$ python3 -q
>>> import numpy as np
>>> from numpy import linalg as LA
>>> np.set_printoptions(precision=2, suppress=True, linewidth=200, floatmode="fixed")
>>> mat = np.loadtxt("case14.csv", delimiter=",")
>>> mat
array([[ -1.88, -13.68,  -2.31,  -5.12,  -1.15,   4.48, -10.47,  11.59,   8.18],
       [ -0.54,   0.71,  22.52,  12.60,  -6.12,  -3.14,   1.29,   5.37,  -3.03],
       [ 20.05,   4.45,  -1.52, -10.10,   1.22,  -9.43,   8.60, -11.11,  -1.15],
       [ 20.64,   5.54,  -1.67, -10.11,   1.05,  -7.34,   8.32, -11.72,  -1.40],
       [ -0.88,  -0.31,  22.00,  15.10,  -5.66,  -3.38,   0.71,   4.98,  -2.87],
       [ -4.09, -12.77,  -4.28,  -5.10,  -3.54,   4.61, -10.94,  12.95,   9.40],
       [ 18.58,   4.54,  -2.53,  -9.47,  -0.73,  -9.52,   7.91, -11.69,   1.04],
       [ -2.56, -13.45,  -5.57,  -6.43,  -1.09,   3.70,  -9.85,  12.38,   9.59],
       [ -2.54, -13.70,  -4.22,  -3.70,  -1.94,   6.14, -10.36,  11.22,   9.08],
       [ -2.13,  -0.44,  22.57,  15.20,  -7.64,  -6.41,   4.52,   6.47,  -0.50],
       [ -3.40, -13.54,  -4.55,  -3.51,  -2.94,   4.50, -10.85,  13.86,  10.00],
       [ -0.26,   1.12,  23.03,  13.71,  -8.36,  -3.26,   3.03,   4.18,  -3.70],
       [ -2.21, -14.09,  -5.12,  -2.91,  -1.29,   4.27,  -9.57,  11.88,   6.78],
       [  0.22,   0.48,  19.78,  14.22,  -5.43,  -3.78,   4.01,   5.77,  -1.43],
       [ -0.57,  -2.18,  23.09,  14.84,  -5.90,  -1.78,   1.20,   4.32,  -3.08],
       [ -3.95, -13.24,  -4.57,  -4.01,  -2.71,   4.44,  -8.29,  12.09,  10.18],
       [ -1.04,  -0.16,  22.87,  13.23,  -7.39,  -3.68,   0.65,   2.98,  -2.39],
       [ -3.65, -11.00,  -3.04,  -3.78,  -3.10,   5.84,  -8.53,  12.62,   9.42],
       [ 20.14,   6.88,  -4.43,  -7.05,  -0.59,  -7.35,   8.28, -12.20,  -1.19],
       [ -2.43, -12.91,  -4.89,  -4.11,  -2.39,   4.37, -10.48,   9.60,  11.06],
       [ -1.97,  -1.22,  22.31,  14.38,  -7.22,  -5.51,   4.97,   4.33,  -3.04],
       [ 21.31,   5.12,  -2.07,  -9.04,   0.78,  -7.47,  10.14, -11.04,   1.10],
       [ 21.36,   6.40,  -3.25,  -7.22,  -0.17,  -7.33,   8.64, -12.22,  -0.77],
       [ 20.65,   5.86,  -0.74,  -9.09,  -0.46,  -8.02,   8.78, -12.93,   0.59],
       [ -3.25, -13.13,  -2.93,  -3.31,  -0.99,   4.80,  -8.69,  12.48,   9.57],
       [ 20.45,   6.34,  -2.79, -10.10,   0.42,  -7.98,   8.64, -13.41,   1.15]])
>>> other = np.c_[mat[:, :8] @ np.array([[1, 2, -1, 0, -1, 1, -2, 2],
...     [0, -1, -1, -1, 2, -2, 0, -2],
...     [0, 1, -2, 2, -1, 1, -1, -2],
...     [1, 2, 0, 2, 1, -2, 0, 2],
...     [1, -2, -2, 1, -1, 1, 0, 1],
...     [0, -2, -2, 2, 1, 2, 1, -2],
...     [1, 1, 1, -1, 0, -1, -2, 1],
...     [1, -1, -1, -1, -1, 2, -2, 1]]), np.array([2, 0, -2, 2, 0, 0, 1, 2, 0, -1, 1, 0, -1, -1, -1, -2, -1, 1, 1, 0, 1, -2, 1, 0, 0, -1])]
>>> other
array([[ -7.03, -31.35,  -8.54,   5.51, -34.25,  74.87,   8.31,   8.99,   2.00],
       [ 12.60,  60.37, -30.77,  50.47, -10.35,  -7.59, -37.90, -15.52,   0.00],
       [  8.66,  50.06,  14.67, -42.82, -19.27, -18.63, -42.99,  31.61,  -2.00],
       [  8.18,  46.47,   9.78, -39.33, -14.67, -17.28, -40.15,  25.65,   2.00],
       [ 14.25,  64.56, -29.00,  56.40,  -9.34, -11.63, -35.00,  -8.15,   0.00],
       [-10.72, -35.92,  -0.61,  -2.32, -27.07,  69.89,  13.05,   4.97,   0.00],
       [  4.60,  51.25,  22.04, -44.53, -13.54, -25.15, -36.59,  28.73,   1.00],
       [ -7.55, -37.55,  -0.30,  -6.77, -32.79,  72.55,   9.33,  14.10,   2.00],
       [ -7.32, -32.98,  -5.30,   7.34, -27.48,  71.18,  13.72,  10.00,   0.00],
       [ 16.42,  75.30, -16.42,  44.53, -11.36, -21.12, -46.70,  -1.95,  -1.00],
       [ -6.84, -32.66,  -1.79,   0.47, -29.06,  70.78,   9.83,  13.43,   1.00],
       [ 12.30,  70.90, -24.83,  50.27,  -5.90, -16.44, -40.19, -16.03,   0.00],
       [ -4.10, -28.68,  -0.87,   2.97, -30.08,  67.25,   9.19,  20.66,  -1.00],
       [ 18.79,  64.84, -23.60,  44.75,  -8.94, -14.86, -43.56,   0.27,  -1.00],
       [ 13.89,  66.05, -31.19,  63.06, -12.24,  -4.82, -34.77, -10.10,  -1.00],
       [ -6.87, -31.09,   2.49,  -1.55, -26.91,  64.62,   9.31,  11.91,  -2.00],
       [  8.43,  67.22, -24.73,  53.98,  -8.19, -13.75, -31.73, -17.44,  -1.00],
       [ -6.44, -33.53,  -5.90,   1.85, -22.77,  65.22,   8.00,   2.53,   1.00],
       [  8.58,  51.23,  18.20, -41.21,  -3.56, -31.92, -35.36,  31.47,   1.00],
       [ -9.81, -29.10,   1.08,   2.14, -25.45,  62.75,  15.88,  10.51,   0.00],
       [ 14.49,  74.45, -15.33,  47.06, -11.02, -20.53, -42.48,  -4.26,   1.00],
       [ 12.15,  51.91,  12.27, -40.60, -15.25, -19.30, -46.22,  33.26,  -2.00],
       [ 10.39,  54.49,  14.60, -38.59,  -7.47, -28.16, -39.64,  32.89,   1.00],
       [  6.95,  55.19,  13.64, -37.87, -11.91, -24.77, -40.28,  24.31,   0.00],
       [ -3.76, -31.71,  -6.55,   5.47, -30.08,  68.96,   6.65,  12.20,   0.00],
       [  6.00,  48.74,  15.96, -42.89, -10.07, -25.82, -36.55,  25.21,  -1.00]])
>>> LA.norm(LA.qr(mat)[0].T @ other, axis=0) ** 2 / ((other ** 2).sum(axis=0) + 1e-12)
array([1.00, 1.00, 1.00, 1.00, 1.00, 1.00, 1.00, 1.00, 0.21])
>>> print(LA.matrix_rank(other))
9
>>> M = np.load("arr.npy")
>>> M
array([[-3, -1, -3, -1,  0, -1, -3,  0, -1],
       [-1, -3, -1, -3, -1,  0, -1, -3,  0],
       [-3, -1, -3, -1, -3, -1,  0, -1, -3],
       [-1, -3, -1, -3, -1, -3, -1,  0, -1],
       [ 0, -1, -3, -1, -3, -1, -3, -1,  0],
       [-1,  0, -1, -3, -1, -3, -1, -3, -1],
       [-3, -1,  0, -1, -3, -1, -3, -1, -3],
       [ 0, -3, -1,  0, -1, -3, -1, -3, -1],
       [-1,  0, -3, -1,  0, -1, -3, -1, -3]])
>>> w, V = LA.eigh(M)
>>> np.round(V.T @ M @ V, 2) + 0
array([[-13.98,   0.00,   0.00,   0.00,   0.00,   0.00,   0.00,   0.00,   0.00],
       [  0.00,  -5.87,   0.00,   0.00,   0.00,   0.00,   0.00,   0.00,   0.00],
       [  0.00,   0.00,  -3.48,   0.00,   0.00,   0.00,   0.00,   0.00,   0.00],
       [  0.00,   0.00,   0.00,  -3.38,   0.00,   0.00,   0.00,   0.00,   0.00],
       [  0.00,   0.00,   0.00,   0.00,  -3.00,   0.00,   0.00,   0.00,   0.00],
       [  0.00,   0.00,   0.00,   0.00,   0.00,  -2.72,   0.00,   0.00,   0.00],
       [  0.00,   0.00,   0.00,   0.00,   0.00,   0.00,  -1.72,   0.00,   0.00],
       [  0.00,   0.00,   0.00,   0.00,   0.00,   0.00,   0.00,   3.10,   0.00],
       [  0.00,   0.00,   0.00,   0.00,   0.00,   0.00,   0.00,   0.00,   4.06]])
>>> np.round(V.T @ V, 2) + 0
array([[1.00, 0.00, 0.00, 0.00, 0.00, 0.00, 0.00, 0.00, 0.00],
       [0.00, 1.00, 0.00, 0.00, 0.00, 0.00, 0.00, 0.00, 0.00],
       [0.00, 0.00, 1.00, 0.00, 0.00, 0.00, 0.00, 0.00, 0.00],
       [0.00, 0.00, 0.00, 1.00, 0.00, 0.00, 0.00, 0.00, 0.00],
       [0.00, 0.00, 0.00, 0.00, 1.00, 0.00, 0.00, 0.00, 0.00],
       [0.00, 0.00, 0.00, 0.00, 0.00, 1.00, 0.00, 0.00, 0.00],
       [0.00, 0.00, 0.00, 0.00, 0.00, 0.00, 1.00, 0.00, 0.00],
       [0.00, 0.00, 0.00, 0.00, 0.00, 0.00, 0.00, 1.00, 0.00],
       [0.00, 0.00, 0.00, 0.00, 0.00, 0.00, 0.00, 0.00, 1.00]])
>>> print(LA.eigvalsh(M @ M))
[  2.95   7.40   9.00   9.61  11.45  12.12  16.47  34.50 195.52]
>>> w
array([-13.98,  -5.87,  -3.48,  -3.38,  -3.00,  -2.72,  -1.72,   3.10,   4.06])
>>> [round(float(LA.det(M[:i, :i])), 2) + 0 for i in range(1, 10)]
[-3.0, 8.0, 0.0, 0.0, 0.0, 648.0, -5589.0, 48195.0, -170424.0]
>>> np.round(LA.eigvalsh(M).min(), 2)
np.float64(-13.98)
>>> x = np.array([1, -1, -2, 1, 1, 2, 0, -2, 2])
>>> y = M @ x
>>> coef, lr = np.zeros(9), 1 / LA.norm(M, 2) ** 2
>>> for i in range(6):
...     coef -= lr * M.T @ (M @ coef - y)
...     if i % 1 == 0: print(i, round(LA.norm(M @ coef - y), 2))
... 
0 14.49
1 13.41
2 12.44
3 11.58
4 10.8
5 10.09
>>> coef
array([ 0.79, -0.27, -0.42,  0.25,  0.46,  0.57,  0.08, -0.50,  0.96])
>>> print(round(float(LA.cond(M)), 2))
8.15
>>> J = np.load("sample11.npy")
>>> J
array([[ 0.55, -0.10, -0.05,  0.28, -0.12,  0.59, -0.71,  0.01],
       [ 0.57,  0.33,  0.97, -0.02,  0.08, -0.17, -0.10, -0.23],
       [ 0.05,  0.42,  0.28, -0.26, -0.29,  0.61, -0.20, -0.59],
       [-0.16,  0.43,  0.00,  0.44, -0.08,  0.68, -0.61,  0.19],
       [ 0.30,  0.40,  0.22, -0.62,  0.04, -0.20, -0.39, -0.87],
       [-0.48,  0.04, -0.41, -0.51, -0.16,  1.08, -0.96, -1.21],
       [ 0.22, -0.46, -0.20,  0.47,  0.17, -0.48,  0.45,  0.67],
       [-0.34, -0.03, -0.54, -0.18, -0.04,  0.10, -0.23, -0.08],
       [ 1.20,  0.86,  0.55, -0.67,  0.22,  0.54, -0.27, -0.66],
       [ 0.36,  0.04, -0.27, -0.39,  0.16,  0.47, -0.20,  0.45]])
>>> P = J @ LA.solve(J.T @ J, J.T)
>>> np.round(LA.eigvalsh(P), 2) + 0
array([0.00, 0.00, 1.00, 1.00, 1.00, 1.00, 1.00, 1.00, 1.00, 1.00])
>>> np.round(np.trace(P), 2)
np.float64(8.0)
>>> print(np.diag(P))
[0.95 0.78 0.80 0.95 0.78 0.98 0.51 0.36 0.95 0.93]
>>> P.round(2) + 0
array([[ 0.95,  0.04,  0.10,  0.04,  0.07,  0.03,  0.15,  0.00, -0.04,  0.05],
       [ 0.04,  0.78, -0.11,  0.02,  0.10, -0.03, -0.16, -0.35, -0.01,  0.01],
       [ 0.10, -0.11,  0.80, -0.08, -0.11, -0.06, -0.31, -0.06,  0.08, -0.10],
       [ 0.04,  0.02, -0.08,  0.95, -0.10, -0.02, -0.12,  0.10,  0.05, -0.06],
       [ 0.07,  0.10, -0.11, -0.10,  0.78, -0.04, -0.18,  0.27,  0.10, -0.12],
       [ 0.03, -0.03, -0.06, -0.02, -0.04,  0.98, -0.09, -0.01,  0.02, -0.03],
       [ 0.15, -0.16, -0.31, -0.12, -0.18, -0.09,  0.51, -0.08,  0.12, -0.16],
       [ 0.00, -0.35, -0.06,  0.10,  0.27, -0.01, -0.08,  0.36, -0.09,  0.09],
       [-0.04, -0.01,  0.08,  0.05,  0.10,  0.02,  0.12, -0.09,  0.95,  0.06],
       [ 0.05,  0.01, -0.10, -0.06, -0.12, -0.03, -0.16,  0.09,  0.06,  0.93]])
